% python3 -q
>>> import numpy as np
>>> from numpy import linalg as LA
>>> np.set_printoptions(precision=1, suppress=True, linewidth=200)
>>> A = np.load("out13.npy")
>>> A
array([[ 2.,  0.,  0.,  0.],
       [ 0.,  1.,  5., -3.],
       [ 0.,  4., -4., -4.],
       [ 0.,  4.,  4.,  3.]])
>>> # 2 groups of indices that never mix
>>> C2 = A.T @ A
>>> (A @ A.T).shape
(4, 4)
>>> LA.matrix_rank(C2)
np.int64(4)
>>> LA.eigvalsh(C2)[::-1]
array([63. , 39.3, 21.8,  4. ])
>>> rng = np.random.default_rng(6021)
>>> idx = rng.integers(0, 2, 5)
>>> X = np.array([[3, 9, -4, 4, 2],
...     [-9, -1, 2, 9, 9],
...     [-9, 4, 3, -4, 0],
...     [-7, -9, 9, 8, 8],
...     [-7, 3, 5, -4, -9]]) * (idx[:, None] == idx)
>>> X
array([[ 3,  9,  0,  4,  0],
       [-9, -1,  0,  9,  0],
       [ 0,  0,  3,  0,  0],
       [-7, -9,  0,  8,  0],
       [ 0,  0,  5,  0, -9]])
>>> # 2 blocks once reordered
>>> x0 = np.array([-3, 0, -3, 0, -2])
>>> target = X @ x0
>>> target
array([-9, 27, -9, 21,  3])
>>> np.round(LA.solve(X, target), 1) + 0
array([-3.,  0., -3.,  0., -2.])
>>> np.round(LA.solve(X.T, X[0]), 1) + 0
array([1., 0., 0., 0., 0.])
>>> np.round(LA.solve(X, 2 * target), 1) + 0
array([-6.,  0., -6.,  0., -4.])
>>> other = LA.inv(X)
>>> (np.abs(other) > 1e-9).astype(int)
array([[1, 1, 0, 1, 0],
       [1, 1, 0, 1, 0],
       [0, 0, 1, 0, 0],
       [1, 1, 0, 1, 0],
       [0, 0, 1, 0, 1]])
>>> np.allclose(other, X.T)
False
>>> other.round(1) + 0
array([[ 0.1, -0.2,  0. ,  0.1,  0. ],
       [ 0. ,  0.1,  0. , -0.1,  0. ],
       [ 0. ,  0. ,  0.3,  0. ,  0. ],
       [ 0.1, -0.1,  0. ,  0.1,  0. ],
       [ 0. ,  0. ,  0.2,  0. , -0.1]])
>>> np.round(LA.slogdet(X)[0], 1)
np.float64(-1.0)
